$ ipython --no-banner

In [1]: import numpy as np

In [2]: import numpy.linalg as la

In [3]: np.set_printoptions(precision=2, suppress=True, linewidth=100, floatmode="fixed")

In [4]: def rd(a):
   ...:     return np.round(a, 2) + 0
   ...: 

In [5]: rng = np.random.default_rng(4)

In [6]: arr = np.eye(2, dtype=int)[rng.permutation(2)]

In [7]: arr
Out[7]: 
array([[0, 1],
       [1, 0]])

In [8]: np.trace(arr @ arr @ arr) // 6
Out[8]: np.int64(0)

In [9]: print(arr @ arr)
[[1 0]
 [0 1]]

In [10]: arr.sum(axis=0)
Out[10]: array([1, 1])

In [11]: L = np.diag(arr.sum(axis=1)) - arr

In [12]: rd(la.eigvalsh(L))
Out[12]: array([0.00, 2.00])

In [13]: print(la.matrix_rank(L))
1

In [14]: round(la.det(L[1:, 1:]))
Out[14]: 1

In [15]: print(L @ np.ones(2))
[0.00 0.00]

In [16]: vals, V = la.eig(arr)

In [17]: vals
Out[17]: array([ 1.00, -1.00])

In [18]: print(np.prod(vals))
-1.0

In [19]: print(rd(np.sort(la.eigvals(arr.T))))
[-1.00  1.00]

In [20]: arr @ V[:, 0] - vals[0] * V[:, 0]
Out[20]: array([0.00, 0.00])

In [21]: rd(la.eigvalsh(arr).min())
Out[21]: np.float64(-1.0)

In [22]: print([round(float(la.det(arr[:i, :i])), 2) + 0 for i in range(1, 3)])
[0.0, -1.0]

In [23]: z = rng.permutation(2)

In [24]: z
Out[24]: array([0, 1])

In [25]: A2 = arr[z][:, z]

In [26]: np.trace(A2)
Out[26]: np.int64(0)

In [27]: rd(la.det(A2)), rd(la.det(arr[z]))
Out[27]: (np.float64(-1.0), np.float64(-1.0))

In [28]: rd(np.sort(np.abs(la.eigvals(A2))))
Out[28]: array([1.00, 1.00])
